$ python3 -q
>>> import numpy as np
>>> np.set_printoptions(precision=1, suppress=True, linewidth=120, sign=" ")
>>> def tidy(a):
...     return np.round(a, 1) + 0
... 
>>> K = np.load("m.npy")
>>> K
array([[ 1,  0,  0,  0,  0],
       [ 0,  3,  0,  0,  0],
       [ 0,  0, -1,  0,  0],
       [ 0,  0,  0,  0,  0],
       [ 0,  0,  0,  0, -2]])
>>> [round(float(x), 1) for x in np.linalg.svd(K, compute_uv=False)[:3]]
[3.0, 2.0, 1.0]
>>> np.argsort(-np.linalg.norm(K, axis=0).round(6), kind="stable")[:3]
array([ 1,  4,  0])
>>> tidy(np.linalg.norm(K, 2) / np.linalg.norm(K))
np.float64(0.8)
>>> A = np.load("sample17.npy")
>>> A
array([[  4,   5,   6,   7,   8,   9,  10],
       [ 11,  12,  13,  14,  15,  16,  17],
       [ 18,  19,  20,  21,  22,  23,  24]])
>>> # null space of dimension 5
>>> A2 = np.array([[0, 2, 2],
...     [0, 0, 0],
...     [0, 3, 1],
...     [5, 5, 2],
...     [5, 0, 3],
...     [5, 2, 0],
...     [5, 2, 4]])
>>> A2.T @ A.T
array([[ 170,  310,  450],
       [  99,  197,  295],
       [  92,  176,  260]])
>>> print(np.linalg.matrix_rank(np.vstack([A, A2.T])))
5
>>> np.einsum("ik,kj->ij", A, A2)
array([[ 170,   99,   92],
       [ 310,  197,  176],
       [ 450,  295,  260]])
>>> np.einsum("ik,kj->ji", A, A2)
array([[ 170,  310,  450],
       [  99,  197,  295],
       [  92,  176,  260]])
>>> r0 = np.array([-4, -5, -3])
>>> np.polyval(r0, A[1])
array([ -542,  -639,  -744,  -857,  -978, -1107, -1244])
>>> np.correlate(A[1], A[0], "full")
array([ 110,  219,  326,  430,  530,  625,  714,  583,  460,  346,  242,  149,   68])
>>> print(np.cross(A[1, :3], A[0, :3]))
[  7 -14   7]
>>> print(tidy(np.linalg.norm(A, 2) / np.linalg.norm(A)))
1.0
>>> [round(float(x), 1) for x in np.linalg.svd(A, compute_uv=False)[:3]]
[69.8, 3.4, 0.0]
>>> m1 = np.loadtxt("test16.csv", delimiter=",")
>>> m1
array([[ 1.3,  0. ,  3. ,  1. ,  1. ],
       [ 0. ,  3.3,  0. ,  2. ,  0. ],
       [ 2. ,  2. ,  3.3,  0. ,  3. ],
       [ 1. ,  2. ,  0. ,  1.3,  2. ],
       [ 1. ,  0. ,  3. ,  1. ,  1.3]])
>>> w, vecs = np.linalg.eig(m1)
>>> print(tidy(np.sort(np.linalg.eigvals(m1.T))))
[-2.1  0.3  1.2  3.8  7.2]
>>> tidy(np.sort(np.linalg.eigvals(m1 @ m1)))
array([  0.1,   1.5,   4.4,  14.8,  52.1])
>>> proj = np.triu(np.array([[-1, -1, -3, 1, 0],
...     [-1, -3, 1, 0, 3],
...     [1, 1, 2, 1, -1],
...     [2, -3, 3, -1, -2],
...     [3, -2, 1, -1, -1]]), 1) + np.eye(5)
>>> A2 = proj @ K @ np.linalg.inv(proj)
>>> proj @ K - K @ proj
array([[  0.,  -2.,   6.,  -1.,   0.],
       [  0.,   0.,  -4.,   0., -15.],
       [  0.,   0.,   0.,   1.,   1.],
       [  0.,   0.,   0.,   0.,   4.],
       [  0.,   0.,   0.,   0.,   0.]])
>>> A2
array([[  1.,  -2.,   8.,  -9.,  -4.],
       [  0.,   3.,  -4.,   4., -11.],
       [  0.,   0.,  -1.,   1.,   3.],
       [  0.,   0.,   0.,   0.,   4.],
       [  0.,   0.,   0.,   0.,  -2.]])
>>> np.poly(A2)
array([ 1., -1., -7.,  1.,  6.,  0.])
>>> np.linalg.matrix_rank(A2)
np.int64(4)
>>> arr = np.loadtxt("out10.csv", delimiter=",")
>>> arr
array([[  6.5, -16.5,  10.1, -12.6,   2.9, -17.7],
       [ 11.7,  -3.6,  -1. ,  -6.9,  -9.4, -10.6],
       [-11.9,  -8.5, -28.4,   0.1,   0.1, -13.2],
       [-12.2,  -5.9, -25.4,   1. ,  -0.1, -14.4],
       [  5.8, -16.2,  11. , -13.1,   1.5, -17.9],
       [-14.6,  -5.8, -24. ,   2.9,  -0.1, -12.8],
       [-13.2,  -5.3, -26.1,   0.8,  -1.1, -13.6],
       [-13.3,  -7. , -27. ,   0.3,  -0.8, -15.3],
       [ 14.1,  -3.7,  -1.6,  -5.7,  -9.6, -10.6],
       [  6.6, -20.2,  10.8, -10.8,   5.1, -16.9],
       [ 11.4,  -5.9,  -2.7,  -7. ,  -7.1,  -9.8],
       [-12.4,  -9.3, -24.1,   2. ,  -0.4, -13.1],
       [  8.8, -17.1,  10.7, -12.6,   4.8, -17. ],
       [ 13. ,  -4.2,  -2.5,  -7. ,  -9.4,  -9.4]])
>>> tidy(arr.sum(axis=0))
array([   0.3, -129.2, -120.2,  -68.6,  -23.6, -192.3])
>>> arr.shape
(14, 6)
>>> np.unravel_index(np.abs(arr).argmax(), arr.shape)
(np.int64(2), np.int64(2))
>>> tidy(np.linalg.norm(arr))
np.float64(109.0)
>>> tidy(arr.sum(axis=1))
array([-27.3, -19.8, -61.8, -57. , -28.9, -54.4, -58.5, -63.1, -17.1, -25.4, -21.1, -57.3, -22.4, -19.5])
>>> tidy(np.linalg.svd(arr, compute_uv=False))
array([ 80.4,  67. ,  29.5,   5.4,   3.5,   2.5])
>>> print(np.count_nonzero(arr))
84
